In [1]: import numpy as np

In [2]: import numpy.linalg as la

In [3]: np.set_printoptions(precision=1, suppress=True, linewidth=100)

In [4]: m1 = np.array([[0.3, 0.2, -1.2], [-2.6, -0.3, -0.9], [2.4, -0.6, -0.9]])

In [5]: m1
Out[5]: 
array([[ 0.3,  0.2, -1.2],
       [-2.6, -0.3, -0.9],
       [ 2.4, -0.6, -0.9]])

In [6]: hat = np.triu(np.array([[3, 2, 1], [1, 0, 3], [1, 3, 3]]), 1) + np.eye(3)

In [7]: A2 = hat @ m1 @ la.inv(hat)

In [8]: round(np.trace(A2), 1), np.trace(m1)
Out[8]: (np.float64(-0.9), np.float64(-0.9))

In [9]: np.poly(A2)
Out[9]: array([1. , 0.9, 2.8, 3.7])

In [10]: hat @ m1 - m1 @ hat
Out[10]: 
array([[-2.8, -1.8, -3.6],
       [ 7.2,  3.4,  0.8],
       [ 0. , -4.8, -0.6]])

In [11]: np.diff(m1, axis=0)
Out[11]: 
array([[-2.9, -0.5,  0.3],
       [ 5. , -0.3,  0. ]])

In [12]: np.round(m1.mean(axis=0), 1) + 0
Out[12]: array([ 0. , -0.2, -1. ])

In [13]: la.matrix_rank(m1)
Out[13]: np.int64(3)

In [14]: round(float(la.norm(m1)), 1)
Out[14]: 4.0

In [15]: m1.sum(axis=0)
Out[15]: array([ 0.1, -0.7, -3. ])

In [16]: np.abs(m1).max()
Out[16]: np.float64(2.6)

In [17]: la.svd(m1, compute_uv=False)
Out[17]: array([3.6, 1.8, 0.6])

In [18]: np.unravel_index(np.abs(m1).argmax(), m1.shape)
Out[18]: (np.int64(1), np.int64(0))

In [19]: A2 = m1 / la.norm(m1, axis=1, keepdims=True)

In [20]: G = A2 @ A2.T

In [21]: G
Out[21]: 
array([[ 1. ,  0.1,  0.5],
       [ 0.1,  1. , -0.7],
       [ 0.5, -0.7,  1. ]])

In [22]: (G - 2 * np.eye(3)).round(6).argmax(axis=1)
Out[22]: array([2, 0, 0])

In [23]: G[2]
Out[23]: array([ 0.5, -0.7,  1. ])

In [24]: round(float(np.degrees(np.arccos(np.clip(G[2, 0], -1, 1)))), 1)
Out[24]: 59.4

In [25]: (m1 - m1.T) / 2
Out[25]: 
array([[ 0. ,  1.4, -1.8],
       [-1.4,  0. , -0.2],
       [ 1.8,  0.2,  0. ]])

In [26]: np.round(la.det(m1), 1)
Out[26]: np.float64(-3.7)

In [27]: la.matrix_power(m1, 4)
Out[27]: 
array([[ 9.5, -1.7,  0.4],
       [ 7.4,  3.5, -7.1],
       [-3.2, -1.6,  7.4]])

In [28]: np.allclose(m1 @ m1.T, m1.T @ m1)
Out[28]: False

In [29]: data = np.loadtxt("w.csv", delimiter=",")

In [30]: data
Out[30]: 
array([[-3., -2.],
       [-1.,  0.],
       [ 1.,  2.]])

In [31]: hat = data @ la.solve(data.T @ data, data.T)

In [32]: np.diag(hat)
Out[32]: array([0.8, 0.3, 0.8])

In [33]: hat @ data[:, 1]
Out[33]: array([-2.,  0.,  2.])

In [34]: A2 = np.array([[-4, -2], [-3, 0]])

In [35]: la.matrix_rank(np.vstack([data, A2.T]))
Out[35]: np.int64(2)

In [36]: np.einsum("ik,kj->ij", data, A2)
Out[36]: 
array([[ 18.,   6.],
       [  4.,   2.],
       [-10.,  -2.]])

In [37]: np.einsum("ik,kj->ji", data, A2)
Out[37]: 
array([[ 18.,   4., -10.],
       [  6.,   2.,  -2.]])

In [38]: np.einsum("ij->j", data)
Out[38]: array([-3.,  0.])

In [39]: np.einsum("ij,ij->i", data, data)
Out[39]: array([13.,  1.,  5.])

In [40]: la.matrix_rank(data @ A2)
Out[40]: np.int64(2)

In [41]: np.vstack([data, A2.T]).shape
Out[41]: (5, 2)

In [42]: G = data.T @ data

In [43]: np.allclose(G, G.T)
Out[43]: True

In [44]: data.shape
Out[44]: (3, 2)

In [45]: x0 = np.array([2, 2])

In [46]: y = data @ x0

In [47]: la.solve(data.T @ data, data.T @ y)
Out[47]: array([2., 2.])

In [48]: rng = np.random.default_rng(35)

In [49]: y = y + 0.1 * rng.normal(size=3)

In [50]: y
Out[50]: array([-10.1,  -1.9,   6.1])

In [51]: b, *_ = la.lstsq(data, y)

In [52]: np.round(data.T @ (y - data @ b), 1) + 0
Out[52]: array([0., 0.])

In [53]: X = np.load("dump.npy")

In [54]: X
Out[54]: 
array([[ 1. ,  0. ,  0. ],
       [ 0. , -0.9, -0.4],
       [ 0. ,  0.4, -0.9]])

In [55]: round(float(X[:, 1] @ X[:, 2]), 1)
Out[55]: -0.0

In [56]: la.pinv(X)
Out[56]: 
array([[ 1. ,  0. ,  0. ],
       [ 0. , -0.9,  0.4],
       [ 0. , -0.4, -0.9]])

In [57]: np.round(X.T @ X, 1) + 0
Out[57]: 
array([[1., 0., 0.],
       [0., 1., 0.],
       [0., 0., 1.]])

In [58]: la.norm(X, axis=0)
Out[58]: array([1., 1., 1.])
